% ipython --no-banner

In [1]: import numpy as np

In [2]: np.set_printoptions(suppress=True, linewidth=100)

In [3]: arr = np.loadtxt("w.csv", delimiter=",")

In [4]: arr
Out[4]: 
array([[ 1.,  1., -1., -1.,  1.,  1., -1., -1.],
       [ 1.,  1.,  1.,  1.,  1.,  1.,  1.,  1.]])

In [5]: # columns 0 and 1 are equal

In [6]: C2 = arr.T @ arr

In [7]: print(np.diag(C2))
[2. 2. 2. 2. 2. 2. 2. 2.]

In [8]: np.linalg.matrix_rank(C2)
Out[8]: np.int64(2)

In [9]: print(np.round(np.linalg.eigvalsh(C2)[::-1], 3) + 0)
[8. 8. 0. 0. 0. 0. 0. 0.]

In [10]: np.trace(C2), (arr ** 2).sum()
Out[10]: (np.float64(16.0), np.float64(16.0))

In [11]: C2
Out[11]: 
array([[2., 2., 0., 0., 2., 2., 0., 0.],
       [2., 2., 0., 0., 2., 2., 0., 0.],
       [0., 0., 2., 2., 0., 0., 2., 2.],
       [0., 0., 2., 2., 0., 0., 2., 2.],
       [2., 2., 0., 0., 2., 2., 0., 0.],
       [2., 2., 0., 0., 2., 2., 0., 0.],
       [0., 0., 2., 2., 0., 0., 2., 2.],
       [0., 0., 2., 2., 0., 0., 2., 2.]])

In [12]: np.round(np.linalg.svd(arr, compute_uv=False) ** 2, 3)
Out[12]: array([8., 8.])

In [13]: left, sv, Vt = np.linalg.svd(arr, full_matrices=False)

In [14]: (sv > 1e-8).sum()
Out[14]: np.int64(2)

In [15]: np.round(Vt @ Vt.T, 3) + 0
Out[15]: 
array([[1., 0.],
       [0., 1.]])

In [16]: np.round(left.T @ arr @ Vt.T, 3) + 0
Out[16]: 
array([[2.828, 0.   ],
       [0.   , 2.828]])

In [17]: left.shape, sv.shape, Vt.shape
Out[17]: ((2, 2), (2,), (2, 8))

In [18]: np.allclose(left * sv @ Vt, arr)
Out[18]: True

In [19]: print(np.round(np.linalg.norm(arr, axis=1), 3))
[2.828 2.828]

In [20]: print(np.round(np.linalg.norm(arr, axis=0), 3))
[1.414 1.414 1.414 1.414 1.414 1.414 1.414 1.414]

In [21]: np.round(np.linalg.norm(arr) ** 2 / np.linalg.norm(arr, 2) ** 2, 3)
Out[21]: np.float64(2.0)

In [22]: vec = np.array([0, 4, 3, 4, 3, -3, -3, 4])

In [23]: print(arr @ np.ones(8))
[0. 8.]

In [24]: np.linalg.norm(arr @ vec) <= np.linalg.norm(arr, 2) * np.linalg.norm(vec) + 1e-9
Out[24]: np.True_

In [25]: print(np.sign((arr @ vec).round(6)))
[-1.  1.]

In [26]: print((arr @ vec).argmax())
1

In [27]: arr @ (2 * vec)
Out[27]: array([-8., 24.])

In [28]: rng = np.random.default_rng(130673)

In [29]: Y = arr + rng.integers(-2, 3, (2, 1)) @ rng.integers(-2, 3, (1, 8))

In [30]: Y
Out[30]: 
array([[ 1.,  1., -1., -1.,  1.,  1., -1., -1.],
       [ 1.,  1.,  1.,  1.,  1.,  1.,  1.,  1.]])

In [31]: np.round(np.linalg.svd(Y - arr, compute_uv=False), 3)
Out[31]: array([0., 0.])

In [32]: np.abs(Y - arr).sum(axis=1)
Out[32]: array([0., 0.])

In [33]: Y - arr
Out[33]: 
array([[0., 0., 0., 0., 0., 0., 0., 0.],
       [0., 0., 0., 0., 0., 0., 0., 0.]])

In [34]: r0 = np.array([2, 0, 2, 0, 0])

In [35]: F = np.outer(rng.normal(size=15), r0) + 0.05 * rng.normal(size=(15, 5))

In [36]: F.round(3)
Out[36]: 
array([[-2.255,  0.006, -2.197, -0.048,  0.054],
       [-1.824, -0.067, -1.752, -0.025,  0.011],
       [ 3.878, -0.084,  3.944,  0.111,  0.029],
       [ 1.234,  0.029,  1.28 , -0.021, -0.097],
       [-0.277,  0.007, -0.353,  0.073,  0.029],
       [-1.272, -0.016, -1.117, -0.019, -0.018],
       [-1.563, -0.023, -1.531,  0.007,  0.007],
       [ 1.829,  0.085,  1.831, -0.173, -0.006],
       [-0.137,  0.016, -0.102, -0.081, -0.024],
       [ 4.24 , -0.011,  4.302, -0.009,  0.02 ],
       [ 3.223, -0.006,  3.191,  0.086,  0.064],
       [ 0.366,  0.029,  0.388,  0.058,  0.055],
       [-1.185,  0.007, -1.201,  0.006,  0.04 ],
       [ 2.606, -0.035,  2.589, -0.039, -0.031],
       [ 2.751,  0.033,  2.806,  0.047, -0.024]])

In [37]: vec = np.array([0, 0, 2, 2, 1])

In [38]: rhs = F @ vec

In [39]: coef, lr = np.zeros(5), 1 / np.linalg.norm(F, 2) ** 2

In [40]: for i in range(25):
    ...:     coef -= lr * F.T @ (F @ coef - rhs)
    ...:     if i % 5 == 0: print(i, round(np.linalg.norm(F @ coef - rhs), 3))
    ...: 
0 0.611
5 0.61
10 0.608
15 0.607
20 0.605

In [41]: coef.round(3)
Out[41]: array([ 1.004, -0.009,  1.011,  0.03 ,  0.008])

In [42]: left, sv, Vt = np.linalg.svd(F)

In [43]: sv.round(3)
Out[43]: array([12.399,  0.286,  0.18 ,  0.14 ,  0.11 ])

In [44]: Y = left[:, :1] @ np.diag(sv[:1]) @ Vt[:1]

In [45]: round(float(np.linalg.norm(F - Y, 2)), 3), round(sv[1], 3)
Out[45]: (0.286, np.float64(0.286))

In [46]: np.round(np.linalg.norm(F - Y) / np.linalg.norm(F), 3)
Out[46]: np.float64(0.031)

In [47]: X = np.load("run18.npy")

In [48]: print(X)
[[-1  0  0 -2  1]
 [ 1 -1  0  0 -2]
 [-2  1 -1  0  0]
 [ 0 -2  1 -1  0]
 [ 0  0 -2  1 -1]]

In [49]: vec = np.array([1, 2, 3, 2, 0])

In [50]: rhs = X @ vec

In [51]: rhs
Out[51]: array([-5, -1, -3, -3, -4])

In [52]: np.round(np.linalg.solve(X, rhs + X[:, 3]), 3) + 0
Out[52]: array([1., 2., 3., 3., 0.])

In [53]: np.round(np.linalg.solve(X, X[:, 0]), 3)
Out[53]: array([ 1., -0., -0., -0., -0.])

In [54]: print(np.round(np.linalg.solve(X, rhs), 3) + 0)
[1. 2. 3. 2. 0.]

In [55]: print(np.round(np.linalg.solve(X.T, X[3]), 3) + 0)
[0. 0. 0. 1. 0.]

In [56]: E = np.load("mat.npy")

In [57]: E
Out[57]: 
array([[ 1,  0,  0,  0,  0],
       [ 0,  1,  0,  0,  0],
       [-1,  1,  1,  0,  0],
       [ 0,  1, -2,  1,  0],
       [ 1, -1, -2,  0,  1]])

In [58]: # triangular, det is the product of the diagonal

In [59]: hat = np.triu(np.array([[0, 2, 1, 1, 2],
    ...:     [2, 2, 1, 0, 3],
    ...:     [0, 2, 1, 2, 0],
    ...:     [0, 1, 0, 2, 0],
    ...:     [2, 0, 3, 3, 3]]), 1) + np.eye(5)

In [60]: Y = hat @ E @ np.linalg.inv(hat)

In [61]: print(np.linalg.matrix_rank(Y))
5

In [62]: Y
Out[62]: 
array([[  2.,  -2.,  -5.,   9.,   4.],
       [  2.,  -5.,  -2.,   2.,  14.],
       [ -1.,   5.,  -7.,  17., -13.],
       [  0.,   1.,  -3.,   7.,  -3.],
       [  1.,  -3.,   0.,  -1.,   8.]])

In [63]: round(np.linalg.det(Y), 3)
Out[63]: np.float64(1.0)

In [64]: print(hat @ E - E @ hat)
[[ 1.  0. -6.  0.  0.]
 [ 2. -2. -6.  0.  0.]
 [ 0.  4. -4.  1. -1.]
 [ 0.  0. -1.  4. -3.]
 [ 0. -2.  0.  3.  1.]]

In [65]: print(np.round(np.poly(Y), 3))
[  1.  -5.  10. -10.   5.  -1.]

In [66]: labels = rng.permutation(5)

In [67]: Y = E[:, labels] * rng.choice([-1, 1], 5)

In [68]: Y
Out[68]: 
array([[ 0,  0,  0,  0,  1],
       [-1,  0,  0,  0,  0],
       [-1,  0,  1,  0, -1],
       [-1, -1, -2,  0,  0],
       [ 1,  0, -2, -1,  1]])

In [69]: left, _, Vt = np.linalg.svd(E.T @ Y)

In [70]: labels
Out[70]: array([1, 3, 2, 4, 0])

In [71]: Y = np.array([[1, 8, 4, 6, 4, 1, 3],
    ...:     [7, 2, 9, 9, 3, 9, 7],
    ...:     [3, 7, 2, 9, 8, 0, 2],
    ...:     [8, 0, 7, 6, 0, 1, 4],
    ...:     [1, 7, 7, 4, 5, 7, 5],
    ...:     [2, 4, 2, 9, 1, 5, 2],
    ...:     [1, 1, 2, 4, 5, 4, 4]])

In [72]: m1 = np.triu(Y, 1)

In [73]: m1
Out[73]: 
array([[0, 8, 4, 6, 4, 1, 3],
       [0, 0, 9, 9, 3, 9, 7],
       [0, 0, 0, 9, 8, 0, 2],
       [0, 0, 0, 0, 0, 1, 4],
       [0, 0, 0, 0, 0, 7, 5],
       [0, 0, 0, 0, 0, 0, 2],
       [0, 0, 0, 0, 0, 0, 0]])

In [74]: # rank 5

In [75]: np.round(np.linalg.norm(m1, 2) / np.linalg.norm(m1), 3)
Out[75]: np.float64(0.832)

In [76]: np.linalg.matrix_rank(m1, rtol=0.1)
Out[76]: np.int64(5)

In [77]: [round(float(x), 3) for x in np.linalg.svd(m1, compute_uv=False)[:3]]
Out[77]: [21.796, 11.16, 7.186]

In [78]: rk = np.linalg.matrix_rank(m1)

In [79]: rk
Out[79]: np.int64(5)

In [80]: null = np.linalg.svd(m1)[2][rk:].T

In [81]: [int(np.linalg.matrix_rank(np.delete(m1, i, axis=0))) for i in range(7)]
Out[81]: [4, 4, 4, 5, 5, 5, 5]

In [82]: labels = rng.permutation(7)

In [83]: print(labels)
[6 5 3 0 1 4 2]

In [84]: Y = m1[labels][:, labels]

In [85]: np.round(np.linalg.det(Y), 3), round(np.linalg.det(m1[labels]), 3)
Out[85]: (np.float64(0.0), np.float64(0.0))

In [86]: np.trace(Y)
Out[86]: np.int64(0)

In [87]: print(Y)
[[0 0 0 0 0 0 0]
 [2 0 0 0 0 0 0]
 [4 1 0 0 0 0 0]
 [3 1 6 0 8 4 4]
 [7 9 9 0 0 3 9]
 [5 7 0 0 0 0 0]
 [2 0 9 0 0 8 0]]

In [88]: np.diag(Y)
Out[88]: array([0, 0, 0, 0, 0, 0, 0])

In [89]: print(np.round(np.sort(np.abs(np.linalg.eigvals(Y))), 3))
[0. 0. 0. 0. 0. 0. 0.]

In [90]: W = np.array([[2, 1, 1, 1, 0, 1],
    ...:     [3, 2, 2, 1, 3, 3],
    ...:     [1, 0, 0, 2, 0, 3],
    ...:     [1, 2, 1, 1, 1, 1],
    ...:     [3, 3, 0, 2, 1, 1],
    ...:     [0, 3, 0, 0, 0, 0],
    ...:     [1, 3, 1, 0, 0, 2]])

In [91]: coef = np.array([-3, 9, -5, -3, 3, -5])

In [92]: H = np.maximum(m1 @ W + coef, 0)

In [93]: print((H > 0).astype(int))
[[1 1 1 1 1 1]
 [1 1 1 1 1 1]
 [1 1 1 1 1 1]
 [1 1 0 0 1 1]
 [1 1 0 0 1 1]
 [0 1 0 0 1 0]
 [0 1 0 0 1 0]]

In [94]: W2 = np.array([[0, 5], [6, 6], [3, 2], [-7, -7], [0, -7], [0, -5]])

In [95]: H @ W2
Out[95]: 
array([[237, -47],
       [327, 126],
       [206, 140],
       [144, 113],
       [270, 234],
       [ 90,  69],
       [ 54,  33]])

In [96]: feats = np.array([[-3, 2, -1], [-1, 4, 1], [-1, 4, 1]])

In [97]: left, sv, Vt = np.linalg.svd(feats)

In [98]: evecs = Vt[:(sv > 1e-8).sum()]

In [99]: vec = feats[2] + 4 * feats[0] + rng.integers(2) * np.eye(3)[0]

In [100]: vec
Out[100]: array([-13.,  12.,  -3.])

In [101]: np.round(np.diag(evecs.T @ evecs), 3)
Out[101]: array([0.763, 0.895, 0.342])

In [102]: Y = np.linalg.inv(X)

In [103]: print((np.abs(Y) > 1e-9).astype(int))
[[1 1 1 1 1]
 [1 1 1 1 1]
 [1 1 1 1 1]
 [1 1 1 1 1]
 [1 1 1 1 1]]

In [104]: print(Y.round(3))
[[ 0.227  0.045 -0.591 -0.318  0.136]
 [ 0.136  0.227  0.045 -0.591 -0.318]
 [-0.318  0.136  0.227  0.045 -0.591]
 [-0.591 -0.318  0.136  0.227  0.045]
 [ 0.045 -0.591 -0.318  0.136  0.227]]

In [105]: np.round(np.linalg.inv(Y), 3) + 0
Out[105]: 
array([[-1.,  0.,  0., -2.,  1.],
       [ 1., -1.,  0.,  0., -2.],
       [-2.,  1., -1.,  0.,  0.],
       [ 0., -2.,  1., -1.,  0.],
       [ 0.,  0., -2.,  1., -1.]])

In [106]: np.round(X @ Y, 3) + 0
Out[106]: 
array([[1., 0., 0., 0., 0.],
       [0., 1., 0., 0., 0.],
       [0., 0., 1., 0., 0.],
       [0., 0., 0., 1., 0.],
       [0., 0., 0., 0., 1.]])

In [107]: q, evecs = np.linalg.qr(Y[:, :1])[0], np.linalg.qr(Y[:, 1:])[0]

In [108]: sv = np.linalg.svd(q.T @ evecs, compute_uv=False)

In [109]: (sv > 0.9).sum()
Out[109]: np.int64(0)

In [110]: def softmax(z):
     ...:     e = np.exp(z - z.max(axis=-1, keepdims=True))
     ...:     return e / e.sum(axis=-1, keepdims=True)
     ...: 

In [111]: print(np.round(softmax(feats).sum(axis=1), 3))
[1. 1. 1.]

In [112]: np.round(softmax(feats[2]), 3)
Out[112]: array([0.006, 0.946, 0.047])

In [113]: att = feats @ feats.T / np.sqrt(3)

In [114]: np.round(softmax(att + np.triu(np.full(att.shape, -np.inf), 1)), 3)
Out[114]: 
array([[1.   , 0.   , 0.   ],
       [0.01 , 0.99 , 0.   ],
       [0.005, 0.498, 0.498]])
